>>> import numpy as np
>>> from numpy import linalg as LA
>>> np.set_printoptions(precision=2, suppress=True, linewidth=140, sign=" ")
>>> def rd(a):
...     return np.round(a, 2) + 0
... 
>>> A = np.load("layer7.npy")
>>> print(A)
[[-48.18 -34.82  61.95]
 [-41.21 -30.28  54.05]
 [-11.26 -10.11  18.56]
 [-10.71  -9.72  17.87]
 [ -4.13  -4.78   8.99]
 [ -1.46  -2.47   4.74]
 [ -0.42  -1.33   2.6 ]
 [ -0.01  -0.66   1.3 ]
 [  0.03  -0.08   0.16]
 [ -0.22   0.29  -0.57]
 [ -0.25   0.32  -0.63]
 [ -0.26   0.32  -0.64]
 [ -0.26   0.33  -0.65]
 [ -0.5    0.57  -1.11]
 [ -0.53   0.63  -1.21]
 [ -0.61   1.1   -1.99]
 [ -0.34   1.62  -2.83]
 [  0.57   2.61  -4.39]
 [  2.27   4.05  -6.65]
 [  3.22   4.78  -7.8 ]
 [  5.16   6.2  -10.04]
 [  5.93   6.75 -10.91]
 [  6.31   7.02 -11.34]
 [ 14.97  12.87 -20.62]
 [ 20.36  16.38 -26.21]
 [ 22.02  17.45 -27.93]]
>>> print(rd(LA.norm(A, 2) / LA.norm(A)))
1.0
>>> print(LA.matrix_rank(A, rtol=0.1))
1
>>> print(round(np.log10(LA.cond(A))))
2
>>> print(LA.cond(A) > 100)
False
>>> O, Rm = LA.qr(A)
>>> print(rd(np.abs(np.diag(Rm))))
[ 74.31   7.64   4.52]
>>> print(rd(abs(Rm[0, 0])), rd(LA.norm(A[:, 0])))
74.31 74.31
>>> K = np.load("w.npy")
>>> print(K)
[[ -0.55   1.1   -5.07   1.56  17.54   7.91  -0.56]
 [ 13.35   2.26 -11.38  -0.9    8.7    2.39   2.21]
 [  4.14  -0.39   0.02   3.7   -5.84 -15.72   9.37]
 [ -5.95  10.83   5.29 -10.1   -3.31   4.49   9.29]
 [ -7.21   4.79   4.7  -15.71   5.35  -5.07  -1.31]
 [  2.03  -4.59  13.67   4.31   1.99  -3.97 -12.24]
 [-10.93  -3.93  -5.93   1.05  -2.98  -1.59 -14.74]
 [ -7.04  -7.21   1.   -13.3    4.03  10.2    0.43]
 [  2.13   0.79   1.05  18.71  -2.27  -3.79  -4.9 ]
 [  5.41  11.25 -10.32  -2.57  10.79   0.51   3.77]
 [ -0.91 -13.73   2.33 -11.01   8.82  -0.94   2.3 ]
 [-10.51  -4.75   5.35  10.14   0.18  -0.46 -11.63]
 [  5.25   8.13  -3.79   7.52   6.69   1.96 -13.67]
 [-11.56   2.95  -2.08  -3.87  -4.25  -4.23 -14.23]
 [  2.46  -9.08   1.18   7.92 -15.3    3.35  -1.38]
 [  6.77   2.99  -0.19  -3.08   7.41  12.93 -10.65]
 [ -2.41  -9.42  -5.69   4.32 -13.53   8.13  -2.3 ]
 [ -8.04  -6.67  -1.47  -8.39  -9.11  -0.51  11.62]
 [ -8.35   7.25  10.95  -1.92 -11.32   1.1    4.99]
 [ -7.73  -0.37  10.67  -6.07  13.35  -2.16  -2.56]
 [ -3.77   2.7    1.03  -0.71  15.81  -7.58   8.35]
 [ -3.49   4.53   3.02  -4.26  -8.64  13.    -9.82]
 [-15.85   8.48   1.04   1.19   4.55   3.42   6.47]
 [ 10.77  -5.86  -7.45  -6.22  -0.45  11.05  -5.76]
 [ -8.63 -11.95  -7.8   -9.77  -4.19  -1.21  -2.7 ]
 [ -6.91  -2.93  -4.63   6.77  -2.57  14.5    7.72]
 [ -2.17   9.98  -9.42   1.09   6.33  12.87  -0.56]
 [ -6.32   1.    14.64   8.26   8.68   0.41   1.03]
 [ -9.4   -1.21   7.79  -9.19  -7.1    9.97  -3.9 ]
 [ -0.05  -3.21  -9.09  -0.11  -1.42  -1.88  17.36]
 [ -6.47   9.26   0.35   3.64  -8.4   11.4    7.65]
 [  2.34  -4.75  -0.33  -1.19  -3.42  -7.94 -17.19]
 [ -1.6   -7.2   11.26  -0.05   8.49  -0.84  12.08]
 [  3.37  10.76 -12.92  -7.37  -1.99   1.96   6.62]
 [-11.74  -9.49   0.13   3.82  12.48   0.94  -0.92]]
>>> C2 = np.cov(A, rowvar=False)
>>> print(C2.shape)
(3, 3)
>>> print(np.argsort(-A.std(axis=0).round(6), kind="stable"))
[ 2  0  1]
